$ python -q
>>> import numpy as np
>>> import numpy.linalg as la
>>> np.set_printoptions(precision=2, suppress=True, linewidth=200, sign=" ")
>>> def tidy(a):
...     return np.round(a, 2) + 0
... 
>>> E = np.array([[1, 4], [0, 3]])
>>> tidy(la.norm(E) ** 2 / la.norm(E, 2) ** 2)
np.float64(1.01)
>>> E[1] @ E[0]
np.int64(12)
>>> M2 = E / np.sqrt((E ** 2).mean(axis=1, keepdims=True))
>>> E - E.mean(axis=1, keepdims=True)
array([[-1.5,  1.5],
       [-1.5,  1.5]])
>>> la.matrix_rank(M2) == la.matrix_rank(E)
np.True_
>>> tidy(M2[1])
array([ 0.  ,  1.41])
>>> la.matrix_rank(E - E.mean(axis=1, keepdims=True))
np.int64(1)
>>> evals, V = la.eig(E)
>>> evals
array([ 1.,  3.])
>>> tidy(np.sort(la.eigvals(E @ E)))
array([ 1.,  9.])
>>> tidy(np.sort(la.eigvals(la.inv(E))))
array([ 0.33,  1.  ])
>>> M = np.load("data.npy")
>>> M
array([[ 10,  11,   8,   7,   3,  11],
       [ 11,  23,  16,  14,   6,  13],
       [  8,  16,  18,  16,   6,  10],
       [  7,  14,  16,  15,   3,   8],
       [  3,   6,   6,   3,   9,   6],
       [ 11,  13,  10,   8,   6,  13]])
>>> (M + M.T) / 2
array([[ 10.,  11.,   8.,   7.,   3.,  11.],
       [ 11.,  23.,  16.,  14.,   6.,  13.],
       [  8.,  16.,  18.,  16.,   6.,  10.],
       [  7.,  14.,  16.,  15.,   3.,   8.],
       [  3.,   6.,   6.,   3.,   9.,   6.],
       [ 11.,  13.,  10.,   8.,   6.,  13.]])
>>> tidy(np.sort(np.abs(la.eigvals(M))))
array([  0.  ,   0.  ,   4.5 ,   7.22,  10.85,  65.44])
>>> np.trace(M)
np.int64(88)
>>> la.determinant(M)
Traceback (most recent call last):
  File "<python-input-21>", line 1, in <module>
    la.determinant(M)
    ^^^^^^^^^^^^^^
AttributeError: module 'numpy.linalg' has no attribute 'determinant'
>>> w1 = np.array([[3, -3], [-2, 2], [-3, 1], [-1, 1], [3, 3], [0, -3]])
>>> c = np.array([4, 2])
>>> act = np.maximum(M @ w1 + c, 0)
>>> act
array([[  0,   0],
       [  0,  24],
       [  0,  32],
       [  0,  25],
       [  7,  23],
       [  0,   0]])
>>> la.matrix_rank(act)
np.int64(2)
>>> tidy((act > 0).mean(axis=0))
array([ 0.17,  0.67])
>>> W2 = np.array([[1, 1, 1], [3, 1, 2]])
>>> w1 @ W2
array([[-6,  0, -3],
       [ 4,  0,  2],
       [ 0, -2, -1],
       [ 2,  0,  1],
       [12,  6,  9],
       [-9, -3, -6]])
>>> (act @ W2).round(6).argmax(axis=1)
array([ 0,  0,  0,  0,  0,  0])
>>> np.allclose(M[:-1].T @ la.lstsq(M[:-1].T, M[-1])[0], M[-1])
True
>>> r = la.matrix_rank(M)
>>> r
np.int64(4)
>>> ns = la.svd(M)[2][r:].T
>>> tidy(ns @ ns.T)
array([[ 0.48,  0.  ,  0.03, -0.03,  0.15, -0.48],
       [ 0.  ,  0.  ,  0.  ,  0.  ,  0.  ,  0.  ],
       [ 0.03,  0.  ,  0.48, -0.48, -0.15, -0.02],
       [-0.03,  0.  , -0.48,  0.47,  0.15,  0.02],
       [ 0.15,  0.  , -0.15,  0.15,  0.1 , -0.15],
       [-0.48,  0.  , -0.02,  0.02, -0.15,  0.48]])
>>> [int(la.matrix_rank(np.delete(M, i, axis=0))) for i in range(6)]
[4, 3, 4, 4, 4, 4]
>>> [int(la.matrix_rank(M[:, :j + 1])) for j in range(6)]
[1, 2, 3, 4, 4, 4]
>>> [int(la.matrix_rank(M[:i])) for i in range(1, len(M) + 1)]
[1, 2, 3, 4, 4, 4]
>>> tidy(M @ ns)
array([[ 0.,  0.],
       [ 0.,  0.],
       [ 0.,  0.],
       [ 0.,  0.],
       [ 0.,  0.],
       [ 0.,  0.]])
>>> np.allclose(M @ ns, 0)
True
>>> evals, V = la.eigh(M)
>>> x = np.array([0, 2, 0, 2, 0, 0])
>>> tidy(V * np.maximum(evals, 0) @ V.T)
array([[ 10.,  11.,   8.,   7.,   3.,  11.],
       [ 11.,  23.,  16.,  14.,   6.,  13.],
       [  8.,  16.,  18.,  16.,   6.,  10.],
       [  7.,  14.,  16.,  15.,   3.,   8.],
       [  3.,   6.,   6.,   3.,   9.,   6.],
       [ 11.,  13.,  10.,   8.,   6.,  13.]])
>>> x @ M @ x
np.int64(264)
>>> J = np.array([[0.5, 0.0, 0.5, 0.0],
...     [0.0, 0.5, 0.5, 0.0],
...     [0.5, 0.0, 0.5, 0.0],
...     [0.5, 0.0, 0.0, 0.5]])
>>> rng = np.random.default_rng(5158)
>>> lab = rng.permutation(4)
>>> lab
array([ 2,  1,  0,  3])
>>> M2 = J[lab][:, lab]
>>> tidy(la.det(M2)), tidy(la.det(J[lab]))
(np.float64(0.0), np.float64(0.0))
>>> tidy(np.sort(np.abs(la.eigvals(M2))))
array([ 0. ,  0.5,  0.5,  1. ])
